In [1]: import numpy as np

In [2]: from numpy import linalg as LA

In [3]: np.set_printoptions(precision=1, suppress=True, linewidth=160, legacy="1.25")

In [4]: def rnd(a):
   ...:     return np.round(a, 1) + 0
   ...: 

In [5]: feats = np.arange(20).reshape(4, 5) + -3

In [6]: feats
Out[6]: 
array([[-3, -2, -1,  0,  1],
       [ 2,  3,  4,  5,  6],
       [ 7,  8,  9, 10, 11],
       [12, 13, 14, 15, 16]])

In [7]: r = LA.matrix_rank(feats)

In [8]: r
Out[8]: 2

In [9]: ns = LA.svd(feats)[2][r:].T

In [10]: np.allclose(feats @ ns, 0)
Out[10]: True

In [11]: rnd(ns @ ns.T)
Out[11]: 
array([[ 0.4, -0.4, -0.2,  0. ,  0.2],
       [-0.4,  0.7, -0.2, -0.1,  0. ],
       [-0.2, -0.2,  0.8, -0.2, -0.2],
       [ 0. , -0.1, -0.2,  0.7, -0.4],
       [ 0.2,  0. , -0.2, -0.4,  0.4]])

In [12]: U, sv, Vh = LA.svd(feats)

In [13]: rnd(sv)
Out[13]: array([38.6,  4.1,  0. ,  0. ])

In [14]: M2 = U[:, :2] @ np.diag(sv[:2]) @ Vh[:2]

In [15]: rnd(np.abs(feats - M2).max())
Out[15]: 0.0

In [16]: x0 = np.array([0, 2, -2, 2, -2])

In [17]: a = np.maximum(feats @ x0, 0)

In [18]: rnd(np.tanh(feats @ x0))
Out[18]: array([-1., -1., -1., -1.])

In [19]: feats.T @ a
Out[19]: array([0, 0, 0, 0, 0])

In [20]: np.flatnonzero(a > 1e-9)
Out[20]: array([], dtype=int64)

In [21]: np.maximum(feats @ x0, 0) - np.maximum(-feats @ x0, 0)
Out[21]: array([-4, -4, -4, -4])

In [22]: a
Out[22]: array([0, 0, 0, 0])

In [23]: rnd(np.trace(LA.pinv(feats) @ feats))
Out[23]: 2.0

In [24]: LA.lstsq(feats[:-1].T, feats[-1])[2]
Out[24]: 2

In [25]: LA.cond(feats) > 100
Out[25]: True

In [26]: [round(float(x), 1) for x in LA.svd(feats, compute_uv=False)[:3]]
Out[26]: [38.6, 4.1, 0.0]

In [27]: np.argsort(-LA.norm(feats, axis=0).round(6), kind="stable")[:3]
Out[27]: array([4, 3, 2])

In [28]: rng = np.random.default_rng(365)

In [29]: X = np.array([[-1, -3, -2, 0, 3, 2, 1, -1],
    ...:     [-1, -2, -3, -2, 2, 3, -3, 1],
    ...:     [3, -2, 3, -3, -2, 2, 2, 2],
    ...:     [-3, 3, 2, -2, -1, 0, -1, 1],
    ...:     [1, 2, 3, -3, 3, 3, 1, 2],
    ...:     [-3, -2, -3, -1, -2, 2, 0, -1],
    ...:     [-2, 1, -1, -3, -2, 3, 2, 2]]) * (rng.random((7, 8)) < 0.3)

In [30]: X
Out[30]: 
array([[ 0,  0,  0,  0,  0,  2,  0, -1],
       [ 0,  0,  0,  0,  2,  0,  0,  1],
       [ 0,  0,  0,  0,  0,  2,  0,  0],
       [-3,  0,  0,  0,  0,  0, -1,  0],
       [ 0,  0,  0,  0,  3,  0,  0,  2],
       [ 0,  0, -3,  0,  0,  0,  0,  0],
       [ 0,  1,  0,  0, -2,  0,  0,  0]])

In [31]: th = np.radians(45)

In [32]: R = np.eye(8)

In [33]: R[2, 2] = R[1, 1] = np.cos(th)

In [34]: R[2, 1], R[1, 2] = -np.sin(th), np.sin(th)

In [35]: rnd(R)
Out[35]: 
array([[ 1. ,  0. ,  0. ,  0. ,  0. ,  0. ,  0. ,  0. ],
       [ 0. ,  0.7,  0.7,  0. ,  0. ,  0. ,  0. ,  0. ],
       [ 0. , -0.7,  0.7,  0. ,  0. ,  0. ,  0. ,  0. ],
       [ 0. ,  0. ,  0. ,  1. ,  0. ,  0. ,  0. ,  0. ],
       [ 0. ,  0. ,  0. ,  0. ,  1. ,  0. ,  0. ,  0. ],
       [ 0. ,  0. ,  0. ,  0. ,  0. ,  1. ,  0. ,  0. ],
       [ 0. ,  0. ,  0. ,  0. ,  0. ,  0. ,  1. ,  0. ],
       [ 0. ,  0. ,  0. ,  0. ,  0. ,  0. ,  0. ,  1. ]])

In [36]: M2 = X @ R.T

In [37]: rnd(LA.svd(X, compute_uv=False)), rnd(LA.svd(M2, compute_uv=False))
Out[37]: 
(array([4.6, 3.2, 3. , 2.9, 1.4, 0.4, 0. ]),
 array([4.6, 3.2, 3. , 2.9, 1.4, 0.4, 0. ]))

In [38]: rnd(M2)
Out[38]: 
array([[ 0. ,  0. ,  0. ,  0. ,  0. ,  2. ,  0. , -1. ],
       [ 0. ,  0. ,  0. ,  0. ,  2. ,  0. ,  0. ,  1. ],
       [ 0. ,  0. ,  0. ,  0. ,  0. ,  2. ,  0. ,  0. ],
       [-3. ,  0. ,  0. ,  0. ,  0. ,  0. , -1. ,  0. ],
       [ 0. ,  0. ,  0. ,  0. ,  3. ,  0. ,  0. ,  2. ],
       [ 0. , -2.1, -2.1,  0. ,  0. ,  0. ,  0. ,  0. ],
       [ 0. ,  0.7, -0.7,  0. , -2. ,  0. ,  0. ,  0. ]])

In [39]: np.allclose(LA.norm(X, axis=1), LA.norm(M2, axis=1))
Out[39]: True
